In [1]: import numpy as np

In [2]: np.set_printoptions(precision=2, suppress=True, linewidth=200)

In [3]: out = np.array([[-5, 5], [2, -2]])

In [4]: Z = np.array([[9, 8, 5, 2], [1, 1, 2, 0], [6, 8, 8, 5], [9, 6, 2, 7]])

In [5]: m1 = np.block([[out, np.array([[0, 0, -3, 1], [-1, 2, -2, -3]])], [np.zeros((4, 2)), Z]])

In [6]: m1
Out[6]: 
array([[-5.,  5.,  0.,  0., -3.,  1.],
       [ 2., -2., -1.,  2., -2., -3.],
       [ 0.,  0.,  9.,  8.,  5.,  2.],
       [ 0.,  0.,  1.,  1.,  2.,  0.],
       [ 0.,  0.,  6.,  8.,  8.,  5.],
       [ 0.,  0.,  9.,  6.,  2.,  7.]])

In [7]: out = m1 / np.linalg.norm(m1, axis=1, keepdims=True)

In [8]: G = out @ out.T

In [9]: G[5]
Out[9]: array([ 0.01, -0.33,  0.89,  0.59,  0.85,  1.  ])

In [10]: rng = np.random.default_rng(40107)

In [11]: out = m1 + rng.integers(-2, 3, (6, 5)) @ rng.integers(-2, 3, (5, 6))

In [12]: out
Out[12]: 
array([[-8.,  0., -3.,  0.,  0.,  4.],
       [ 0., -8., -3.,  4.,  0., -1.],
       [ 3.,  4., 13.,  9.,  7., -1.],
       [-2.,  1., -3., -2.,  9., -2.],
       [ 2., -2.,  8., 14., 18., -3.],
       [ 2.,  6., 12.,  3.,  2.,  8.]])

In [13]: np.abs(out - m1).sum(axis=1)
Out[13]: array([17., 16., 17., 19., 30., 15.])

In [14]: out - m1
Out[14]: 
array([[-3., -5., -3.,  0.,  3.,  3.],
       [-2., -6., -2.,  2.,  2.,  2.],
       [ 3.,  4.,  4.,  1.,  2., -3.],
       [-2.,  1., -4., -3.,  7., -2.],
       [ 2., -2.,  2.,  6., 10., -8.],
       [ 2.,  6.,  3., -3.,  0.,  1.]])

In [15]: np.round(np.linalg.svd(out - m1, compute_uv=False), 2) + 0
Out[15]: array([15.83, 13.89,  8.43,  3.38,  0.19,  0.  ])

In [16]: K = np.array([[0.9, 0.7, 0.9, 0.7, 0.6, -0.8, -2.4, -0.4, -0.1],
    ...:     [-0.4, 0.9, 2.2, -1.6, -0.5, 2.3, 1.0, -0.4, 0.1],
    ...:     [-1.0, 1.3, 2.0, -0.1, -0.9, 1.4, -0.5, 0.8, -0.3],
    ...:     [0.4, 0.2, -0.5, -0.6, 0.9, -0.7, 1.4, 0.8, -1.8],
    ...:     [1.4, 0.2, 0.9, 0.2, 0.2, 0.7, 1.1, -1.8, 1.5],
    ...:     [0.9, 0.3, 0.5, 0.2, -0.3, -0.7, -0.2, -0.1, 0.7],
    ...:     [0.4, 0.8, 0.0, 1.2, 0.6, -0.2, -0.2, 0.2, 1.8]])

In [17]: K
Out[17]: 
array([[ 0.9,  0.7,  0.9,  0.7,  0.6, -0.8, -2.4, -0.4, -0.1],
       [-0.4,  0.9,  2.2, -1.6, -0.5,  2.3,  1. , -0.4,  0.1],
       [-1. ,  1.3,  2. , -0.1, -0.9,  1.4, -0.5,  0.8, -0.3],
       [ 0.4,  0.2, -0.5, -0.6,  0.9, -0.7,  1.4,  0.8, -1.8],
       [ 1.4,  0.2,  0.9,  0.2,  0.2,  0.7,  1.1, -1.8,  1.5],
       [ 0.9,  0.3,  0.5,  0.2, -0.3, -0.7, -0.2, -0.1,  0.7],
       [ 0.4,  0.8,  0. ,  1.2,  0.6, -0.2, -0.2,  0.2,  1.8]])

In [18]: out = K / np.sqrt((K ** 2).mean(axis=1, keepdims=True))

In [19]: out[0]
Out[19]: array([ 0.87,  0.68,  0.87,  0.68,  0.58, -0.78, -2.33, -0.39, -0.1 ])

In [20]: np.linalg.norm(out, axis=1)
Out[20]: array([3., 3., 3., 3., 3., 3., 3.])
